$ ipython --no-banner

In [1]: import numpy as np

In [2]: from numpy import linalg as LA

In [3]: np.set_printoptions(suppress=True, linewidth=100)

In [4]: tidy = lambda a: np.round(a, 2) + 0

In [5]: mat = np.loadtxt("dump.csv", delimiter=",")

In [6]: mat
Out[6]: 
array([[1., 0., 0., 0.],
       [2., 1., 0., 0.],
       [5., 5., 1., 0.],
       [4., 0., 5., 1.]])

In [7]: [int(LA.matrix_rank(LA.matrix_power(mat, p))) for p in range(1, 5)]
Out[7]: [4, 4, 4, 4]

In [8]: W0 = np.array([[3, 2, 3, 2, 3, 2],
   ...:     [0, 0, 0, 0, 0, 0],
   ...:     [0, 3, 0, 3, 0, 3],
   ...:     [3, 2, 3, 2, 3, 2],
   ...:     [0, 0, 0, 0, 0, 0],
   ...:     [0, 3, 0, 3, 0, 3]])

In [9]: U, s, vt = LA.svd(W0)

In [10]: tidy(s)
Out[10]: array([10.2,  5.3,  0. ,  0. ,  0. ,  0. ])

In [11]: A2 = U[:, :2] @ np.diag(s[:2]) @ vt[:2]

In [12]: tidy(A2)
Out[12]: 
array([[3., 2., 3., 2., 3., 2.],
       [0., 0., 0., 0., 0., 0.],
       [0., 3., 0., 3., 0., 3.],
       [3., 2., 3., 2., 3., 2.],
       [0., 0., 0., 0., 0., 0.],
       [0., 3., 0., 3., 0., 3.]])

In [13]: tidy(np.abs(W0 - A2).max())
Out[13]: np.float64(0.0)

In [14]: tidy(LA.norm(W0 - A2, 2)), tidy(s[2])
Out[14]: (np.float64(0.0), np.float64(0.0))

In [15]: tidy(LA.norm(W0, 2) / LA.norm(W0))
Out[15]: np.float64(0.89)

In [16]: [round(float(x), 2) for x in LA.svd(W0, compute_uv=False)[:3]]
Out[16]: [10.2, 5.3, 0.0]

In [17]: LA.cond(W0) > 100
Out[17]: np.True_
